$ python -q
>>> import numpy as np
>>> np.set_printoptions(precision=2, suppress=True, linewidth=120, sign=" ")
>>> data = np.loadtxt("a.csv", delimiter=",")
>>> print(data)
[[-0.02  1.26 -0.15 -1.31 -2.75  2.65 -0.06  0.06  2.63]
 [-0.06  0.55 -0.02 -0.72 -1.53  1.45 -0.04 -0.02  1.27]
 [-0.11 -0.96  0.19  1.08  2.01 -1.88  0.03  0.16 -1.92]
 [ 0.13 -0.12 -0.12  0.07  0.25 -0.11 -0.09 -0.01 -0.19]
 [-0.11 -0.31 -0.1   0.31  0.7  -0.62  0.03  0.02 -0.73]
 [ 0.    0.07  0.07  0.06  0.18 -0.16  0.21  0.09 -0.13]
 [-0.05 -0.67 -0.01  0.56  0.92 -0.88 -0.1  -0.04 -1.02]
 [ 0.07  1.57  0.08 -1.96 -3.29  3.47  0.11 -0.06  3.47]
 [ 0.08  0.67 -0.03 -0.7  -1.21  1.31 -0.05 -0.03  1.27]
 [-0.35  0.33  0.09 -0.27 -0.35  0.44 -0.03 -0.06  0.45]
 [ 0.16 -2.   -0.1   2.07  4.03 -3.94  0.03  0.07 -4.15]
 [-0.07 -0.48  0.07  0.32  0.69 -0.74 -0.02 -0.1  -0.65]
 [ 0.19 -0.37 -0.21  0.32  0.65 -0.61 -0.03  0.12 -0.77]
 [-0.14  0.36  0.02 -0.24 -0.81  0.45 -0.05  0.03  0.48]
 [-0.02 -0.29  0.09  0.25  0.22 -0.41 -0.08 -0.17 -0.52]
 [ 0.15 -0.86 -0.02  0.65  1.19 -1.6  -0.14  0.05 -1.53]
 [-0.03  1.14 -0.05 -1.2  -2.32  2.34 -0.16  0.01  2.26]
 [-0.05 -0.32  0.06  0.4   0.6  -0.59 -0.08 -0.06 -0.45]
 [-0.04 -1.78  0.07  1.5   2.94 -2.99  0.14  0.17 -3.18]
 [-0.1  -0.86  0.05  0.81  1.87 -1.68 -0.11  0.05 -1.9 ]
 [ 0.17  0.04 -0.06  0.1  -0.07  0.12 -0.08 -0.1  -0.04]
 [ 0.29  0.47 -0.03 -0.18 -0.77  0.55  0.03  0.14  0.51]
 [ 0.14 -0.49  0.01  0.51  0.89 -1.07  0.01  0.01 -0.97]
 [ 0.05  1.25  0.03 -1.33 -2.78  2.78  0.12 -0.09  2.63]
 [ 0.04  0.23  0.03  0.32  0.16 -0.23 -0.05 -0.01 -0.09]
 [-0.04  0.94 -0.12 -1.09 -2.26  2.08  0.03  0.12  2.06]
 [ 0.22  0.61 -0.17 -0.49 -1.13  1.1  -0.13  0.11  1.14]
 [-0.07  0.88 -0.21 -0.83 -1.7   1.53  0.17  0.08  1.72]
 [ 0.07 -0.82 -0.14  0.85  1.8  -1.78  0.08 -0.11 -1.74]
 [-0.09  0.57  0.05 -0.65 -1.18  1.52 -0.03  0.11  1.34]
 [ 0.05 -1.6   0.09  1.57  3.02 -3.14 -0.01  0.01 -3.01]
 [-0.02  0.46  0.04 -0.33 -1.08  0.81  0.05  0.12  0.97]
 [ 0.09  0.42  0.   -0.51 -0.9   0.88 -0.01  0.14  0.59]
 [ 0.07  0.68 -0.04 -0.71 -1.4   1.36 -0.21 -0.03  1.39]]
>>> th = np.radians(135)
>>> Rm = np.eye(9)
>>> Rm[3, 3] = Rm[8, 8] = np.cos(th)
>>> Rm[3, 8], Rm[8, 3] = -np.sin(th), np.sin(th)
>>> print(Rm)
[[ 1.    0.    0.    0.    0.    0.    0.    0.    0.  ]
 [ 0.    1.    0.    0.    0.    0.    0.    0.    0.  ]
 [ 0.    0.    1.    0.    0.    0.    0.    0.    0.  ]
 [ 0.    0.    0.   -0.71  0.    0.    0.    0.   -0.71]
 [ 0.    0.    0.    0.    1.    0.    0.    0.    0.  ]
 [ 0.    0.    0.    0.    0.    1.    0.    0.    0.  ]
 [ 0.    0.    0.    0.    0.    0.    1.    0.    0.  ]
 [ 0.    0.    0.    0.    0.    0.    0.    1.    0.  ]
 [ 0.    0.    0.    0.71  0.    0.    0.    0.   -0.71]]
>>> other = data @ Rm.T
>>> print(np.linalg.svd(data, compute_uv=False), np.linalg.svd(other, compute_uv=False))
[ 18.81   0.87   0.74   0.65   0.59   0.51   0.45   0.4    0.37] [ 18.81   0.87   0.74   0.65   0.59   0.51   0.45   0.4    0.37]
>>> print(round(np.linalg.det(Rm), 2), round(np.trace(Rm), 2))
1.0 5.59
>>> r0, v = data[10], data[19]
>>> print(round(r0 @ r0, 2))
57.31
>>> pr = (r0 @ v) / (r0 @ r0) * r0
>>> print(round((v - pr) @ r0, 2))
-0.0
>>> mat = np.loadtxt("dump.csv", delimiter=",")
>>> print(mat)
[[  4.   2.   5.   5.   5.   5.   3.   2.   3.   5.   2.]
 [  5.   7.   6.   3.   7.   3.   2.   5.   4.   5.   2.]
 [  3.  10.   9.   9.  11.   5.   7.   7.  10.   9.   5.]
 [  6.   8.   6.   5.  10.   9.   8.   5.  10.  10.   5.]
 [  3.   4.   4.   4.   4.   3.   4.   4.   5.   5.   4.]
 [  3.   4.   6.   5.   3.   4.   6.   1.   4.   5.   2.]
 [  1.   4.   1.   3.   6.   4.   5.   5.   9.   4.   4.]
 [  0.   0.   0.   0.   0.   0.   0.   0.   0.   0.   0.]
 [  4.   5.   5.   3.   2.   3.   5.   2.   4.   6.   3.]
 [  4.   6.   5.   2.   4.   5.   7.   2.   5.   4.   2.]
 [  3.   6.   4.   3.   6.   9.  10.   3.   8.   7.   4.]
 [  5.   4.   6.   3.   7.   7.   6.   4.   5.   7.   1.]
 [  3.   4.   4.   2.   3.   2.   4.   1.   4.   5.   1.]
 [  2.   3.   3.   2.   2.   3.   5.   1.   4.   2.   1.]
 [  3.   1.   1.   0.   2.   3.   0.   1.   0.   2.   1.]
 [  5.   8.   6.   4.   6.   9.  10.   4.   8.  11.   6.]
 [  3.   9.   5.   6.  11.   5.   6.   7.  11.   7.   6.]
 [  0.   0.   0.   0.   0.   0.   0.   0.   0.   0.   0.]
 [  5.   5.   3.   2.   6.   3.   2.   5.   6.   3.   3.]
 [  1.   2.   1.   1.   2.   2.   2.   2.   2.   1.   2.]]
>>> other = np.c_[data[:, :2] @ np.array([[-3, -9], [6, 2]]), np.array([6, 9, 8, 6, -1, -6, -4, 4, 9, 6, -2, -1, 6, -7, -9, -7, -3, -8, -5, 0, 8, -4, -4, -9, -8, 4, 5, -6, -8, -1, -9, -5, -5, 1])]
>>> print(other)
[[  7.62   2.7    6.  ]
 [  3.48   1.64   9.  ]
 [ -5.43  -0.93   8.  ]
 [ -1.11  -1.41   6.  ]
 [ -1.53   0.37  -1.  ]
 [  0.42   0.14  -6.  ]
 [ -3.87  -0.89  -4.  ]
 [  9.21   2.51   4.  ]
 [  3.78   0.62   9.  ]
 [  3.03   3.81   6.  ]
 [-12.48  -5.44  -2.  ]
 [ -2.67  -0.33  -1.  ]
 [ -2.79  -2.45   6.  ]
 [  2.58   1.98  -7.  ]
 [ -1.68  -0.4   -9.  ]
 [ -5.61  -3.07  -7.  ]
 [  6.93   2.55  -3.  ]
 [ -1.77  -0.19  -8.  ]
 [-10.56  -3.2   -5.  ]
 [ -4.86  -0.82   0.  ]
 [ -0.27  -1.45   8.  ]
 [  1.95  -1.67  -4.  ]
 [ -3.36  -2.24  -4.  ]
 [  7.35   2.05  -9.  ]
 [  1.26   0.1   -8.  ]
 [  5.76   2.24   4.  ]
 [  3.    -0.76   5.  ]
 [  5.49   2.39  -6.  ]
 [ -5.13  -2.27  -8.  ]
 [  3.69   1.95  -1.  ]
 [ -9.75  -3.65  -9.  ]
 [  2.82   1.1   -5.  ]
 [  2.25   0.03  -5.  ]
 [  3.87   0.73   1.  ]]
>>> print(np.round(np.linalg.lstsq(data, other[:, 0])[0], 2) + 0)
[-3.  6.  0.  0.  0.  0.  0.  0.  0.]
>>> print(np.linalg.matrix_rank(other))
3
>>> print(mat.shape)
(20, 11)
>>> np.linalg.rank(mat)
Traceback (most recent call last):
  File "<python-input-23>", line 1, in <module>
    np.linalg.rank(mat)
    ^^^^^^^^^^^^^^
AttributeError: module 'numpy.linalg' has no attribute 'rank'
>>> print(np.argsort(-np.linalg.norm(mat, axis=0).round(6), kind="stable")[:3])
[ 8  4  9]
>>> print(round(float(np.linalg.norm(mat, 2) / np.linalg.norm(mat)), 2))
0.97
>>> print(np.linalg.matrix_rank(mat, rtol=0.1))
4
>>> other = mat[0, 0] * mat[1:] - np.outer(mat[1:, 0], mat[0])
>>> print(other)
[[  0.  18.  -1. -13.   3. -13.  -7.  10.   1.  -5.  -2.]
 [  0.  34.  21.  21.  29.   5.  19.  22.  31.  21.  14.]
 [  0.  20.  -6. -10.  10.   6.  14.   8.  22.  10.   8.]
 [  0.  10.   1.   1.   1.  -3.   7.  10.  11.   5.  10.]
 [  0.  10.   9.   5.  -3.   1.  15.  -2.   7.   5.   2.]
 [  0.  14.  -1.   7.  19.  11.  17.  18.  33.  11.  14.]
 [  0.   0.   0.   0.   0.   0.   0.   0.   0.   0.   0.]
 [  0.  12.   0.  -8. -12.  -8.   8.   0.   4.   4.   4.]
 [  0.  16.   0. -12.  -4.   0.  16.   0.   8.  -4.   0.]
 [  0.  18.   1.  -3.   9.  21.  31.   6.  23.  13.  10.]
 [  0.   6.  -1. -13.   3.   3.   9.   6.   5.   3.  -6.]
 [  0.  10.   1.  -7.  -3.  -7.   7.  -2.   7.   5.  -2.]
 [  0.   8.   2.  -2.  -2.   2.  14.   0.  10.  -2.   0.]
 [  0.  -2. -11. -15.  -7.  -3.  -9.  -2.  -9.  -7.  -2.]
 [  0.  22.  -1.  -9.  -1.  11.  25.   6.  17.  19.  14.]
 [  0.  30.   5.   9.  29.   5.  15.  22.  35.  13.  18.]
 [  0.   0.   0.   0.   0.   0.   0.   0.   0.   0.   0.]
 [  0.  10. -13. -17.  -1. -13.  -7.  10.   9. -13.   2.]
 [  0.   6.  -1.  -1.   3.   3.   5.   6.   5.  -1.   6.]]
>>> print(np.linalg.matrix_rank(other), np.linalg.matrix_rank(mat))
10 11
>>> print(np.flatnonzero(~other.round(6).any(axis=1)))
[  6  16]
>>> print(mat[:, 0] / mat[0, 0])
[ 1.    1.25  0.75  1.5   0.75  0.75  0.25  0.    1.    1.    0.75  1.25  0.75  0.5   0.75  1.25  0.75  0.    1.25
  0.25]
